% python3 -q
>>> import numpy as np
>>> from numpy import linalg as LA
>>> np.set_printoptions(precision=4, suppress=True, linewidth=120, floatmode="fixed")
>>> mat = np.loadtxt("run10.csv", delimiter=",")
>>> mat
array([[ 4.0000,  0.0000,  3.0000, -1.0000,  0.0000, -2.0000, -4.0000,  2.0000,  0.0000,  1.0000, -1.0000, -1.0000,
         0.0000,  0.0000, -1.0000],
       [ 0.0000,  0.0000, -2.0000,  0.0000, -1.0000, -1.0000,  1.0000,  1.0000,  1.0000,  0.0000, -2.0000,  2.0000,
         0.0000, -3.0000,  2.0000],
       [ 3.0000, -2.0000,  0.0000, -3.0000,  0.0000,  0.0000,  1.0000,  0.0000, -3.0000,  3.0000, -1.0000,  3.0000,
         4.0000, -2.0000, -2.0000],
       [-1.0000,  0.0000, -3.0000,  4.0000,  4.0000,  0.0000,  1.0000, -1.0000, -4.0000,  1.0000, -1.0000, -1.0000,
         0.0000, -1.0000, -3.0000],
       [ 0.0000, -1.0000,  0.0000,  4.0000, -4.0000,  0.0000, -2.0000, -3.0000,  0.0000,  0.0000,  1.0000,  2.0000,
        -3.0000,  2.0000,  2.0000],
       [-2.0000, -1.0000,  0.0000,  0.0000,  0.0000, -2.0000,  0.0000, -2.0000, -3.0000,  0.0000,  4.0000, -1.0000,
         0.0000, -1.0000,  1.0000],
       [-4.0000,  1.0000,  1.0000,  1.0000, -2.0000,  0.0000,  4.0000,  0.0000, -4.0000,  0.0000,  2.0000,  1.0000,
        -1.0000, -2.0000, -4.0000],
       [ 2.0000,  1.0000,  0.0000, -1.0000, -3.0000, -2.0000,  0.0000, -2.0000, -3.0000,  2.0000, -2.0000,  1.0000,
        -1.0000,  0.0000,  1.0000],
       [ 0.0000,  1.0000, -3.0000, -4.0000,  0.0000, -3.0000, -4.0000, -3.0000, -4.0000,  2.0000,  2.0000, -1.0000,
         1.0000, -2.0000, -3.0000],
       [ 1.0000,  0.0000,  3.0000,  1.0000,  0.0000,  0.0000,  0.0000,  2.0000,  2.0000, -4.0000,  1.0000, -1.0000,
         2.0000, -1.0000,  0.0000],
       [-1.0000, -2.0000, -1.0000, -1.0000,  1.0000,  4.0000,  2.0000, -2.0000,  2.0000,  1.0000,  4.0000, -2.0000,
         2.0000, -1.0000, -1.0000],
       [-1.0000,  2.0000,  3.0000, -1.0000,  2.0000, -1.0000,  1.0000,  1.0000, -1.0000, -1.0000, -2.0000,  2.0000,
        -2.0000,  0.0000,  3.0000],
       [ 0.0000,  0.0000,  4.0000,  0.0000, -3.0000,  0.0000, -1.0000, -1.0000,  1.0000,  2.0000,  2.0000, -2.0000,
         2.0000,  3.0000,  0.0000],
       [ 0.0000, -3.0000, -2.0000, -1.0000,  2.0000, -1.0000, -2.0000,  0.0000, -2.0000, -1.0000, -1.0000,  0.0000,
         3.0000,  4.0000,  3.0000],
       [-1.0000,  2.0000, -2.0000, -3.0000,  2.0000,  1.0000, -4.0000,  1.0000, -3.0000,  0.0000, -1.0000,  3.0000,
         0.0000,  3.0000,  2.0000]])
>>> # symmetric, so the eigenvalues are real
>>> vals, evecs = LA.eigh(mat)
>>> round(vals.sum(), 4), np.trace(mat)
(np.float64(10.0), np.float64(10.0))
>>> (vals > 1e-8).sum(), (vals < -1e-8).sum()
(np.int64(8), np.int64(7))
>>> np.unique(vals.round(6) + 0, return_counts=True)[1]
array([1, 1, 1, 1, 1, 1, 1, 1, 1, 1, 1, 1, 1, 1, 1])
>>> W = np.array([[-5, 2, -5, 3, 0],
...     [-3, -4, -5, 1, -4],
...     [-3, 4, -4, 5, -2],
...     [-2, 4, -5, 0, 0],
...     [1, -3, -3, -4, 1],
...     [2, -2, -5, 5, 3],
...     [-1, 2, -2, 4, 5],
...     [4, -5, 3, 0, -4],
...     [1, 2, -5, -4, 3],
...     [-5, -5, -1, 1, 0],
...     [2, 3, -1, -4, -1],
...     [2, 2, -1, 0, -5],
...     [4, -1, 1, 0, -3],
...     [-4, 0, 5, -2, -1],
...     [5, 1, -4, -2, -3]])
>>> coef = np.array([0, 3, 2, 1, 2])
>>> H = np.maximum(mat @ W + coef, 0)
>>> LA.matrix_rank(H)
np.int64(5)
>>> W2 = np.array([[3, 2, 2], [3, 2, 3], [3, 1, 0], [3, 1, 2], [2, 1, 3]])
>>> H @ W2
array([[ 39.0000,  13.0000,  18.0000],
       [ 87.0000,  58.0000,  58.0000],
       [183.0000,  61.0000,  78.0000],
       [ 80.0000,  35.0000,  75.0000],
       [174.0000, 116.0000, 174.0000],
       [177.0000,  94.0000,  92.0000],
       [255.0000,  99.0000, 144.0000],
       [144.0000,  52.0000,  72.0000],
       [189.0000,  63.0000,   0.0000],
       [195.0000, 125.0000, 164.0000],
       [199.0000, 115.0000, 229.0000],
       [ 51.0000,  23.0000,  34.0000],
       [120.0000,  63.0000,  95.0000],
       [261.0000, 118.0000,  62.0000],
       [186.0000,  84.0000,  44.0000]])
>>> W @ W2
array([[-15,  -8,   2],
       [-41, -22, -28],
       [  2,   1,  10],
       [ -9,  -1,   8],
       [-25, -10, -12],
       [  6,   3,  17],
       [ 19,   9,  27],
       [ -2,  -3, -19],
       [-12,   0,   9],
       [-30, -20, -23],
       [ -2,   4,   2],
       [ -1,   2,  -5],
       [  6,   4,  -4],
       [ -5,  -6, -15],
       [ -6,   3,   0]])
>>> f = np.array([3, 3, 2, 2, 0, 0, 3, 2, 2, 2, 2, 1, 1, 1, 1])
>>> out = mat + np.outer(f, np.eye(15)[9])
>>> LA.matrix_rank(LA.inv(out) - LA.inv(mat), tol=1e-8)
np.int64(1)
>>> LA.matrix_rank(out - mat)
np.int64(1)
>>> np.round(LA.eigvalsh(mat).min(), 4)
np.float64(-13.4603)
>>> np.all(LA.eigvalsh(mat) > 0)
np.False_
>>> gram = mat.T @ mat
>>> (mat @ mat.T).shape
(15, 15)
>>> LA.matrix_rank(gram)
np.int64(15)
>>> M = np.load("x.npy")
>>> M
array([[ 0.7421, -0.2579, -0.1842, -0.1842, -0.2579, -0.2579, -0.2579, -0.1842, -0.2579, -0.0368, -0.0368, -0.1105],
       [-0.2579,  0.7421, -0.1842, -0.1842, -0.2579, -0.2579, -0.2579, -0.1842, -0.2579, -0.0368, -0.0368, -0.1105],
       [-0.1842, -0.1842,  0.8684, -0.1316, -0.1842, -0.1842, -0.1842, -0.1316, -0.1842, -0.0263, -0.0263, -0.0789],
       [-0.1842, -0.1842, -0.1316,  0.8684, -0.1842, -0.1842, -0.1842, -0.1316, -0.1842, -0.0263, -0.0263, -0.0789],
       [-0.2579, -0.2579, -0.1842, -0.1842,  0.7421, -0.2579, -0.2579, -0.1842, -0.2579, -0.0368, -0.0368, -0.1105],
       [-0.2579, -0.2579, -0.1842, -0.1842, -0.2579,  0.7421, -0.2579, -0.1842, -0.2579, -0.0368, -0.0368, -0.1105],
       [-0.2579, -0.2579, -0.1842, -0.1842, -0.2579, -0.2579,  0.7421, -0.1842, -0.2579, -0.0368, -0.0368, -0.1105],
       [-0.1842, -0.1842, -0.1316, -0.1316, -0.1842, -0.1842, -0.1842,  0.8684, -0.1842, -0.0263, -0.0263, -0.0789],
       [-0.2579, -0.2579, -0.1842, -0.1842, -0.2579, -0.2579, -0.2579, -0.1842,  0.7421, -0.0368, -0.0368, -0.1105],
       [-0.0368, -0.0368, -0.0263, -0.0263, -0.0368, -0.0368, -0.0368, -0.0263, -0.0368,  0.9947, -0.0053, -0.0158],
       [-0.0368, -0.0368, -0.0263, -0.0263, -0.0368, -0.0368, -0.0368, -0.0263, -0.0368, -0.0053,  0.9947, -0.0158],
       [-0.1105, -0.1105, -0.0789, -0.0789, -0.1105, -0.1105, -0.1105, -0.0789, -0.1105, -0.0158, -0.0158,  0.9526]])
>>> rng = np.random.default_rng(30960)
>>> idx = rng.permutation(12)
>>> idx
array([ 0, 11,  9, 10,  6,  8,  1,  2,  4,  3,  7,  5])
>>> out = M[idx][:, idx]
>>> np.allclose(out, M)
False
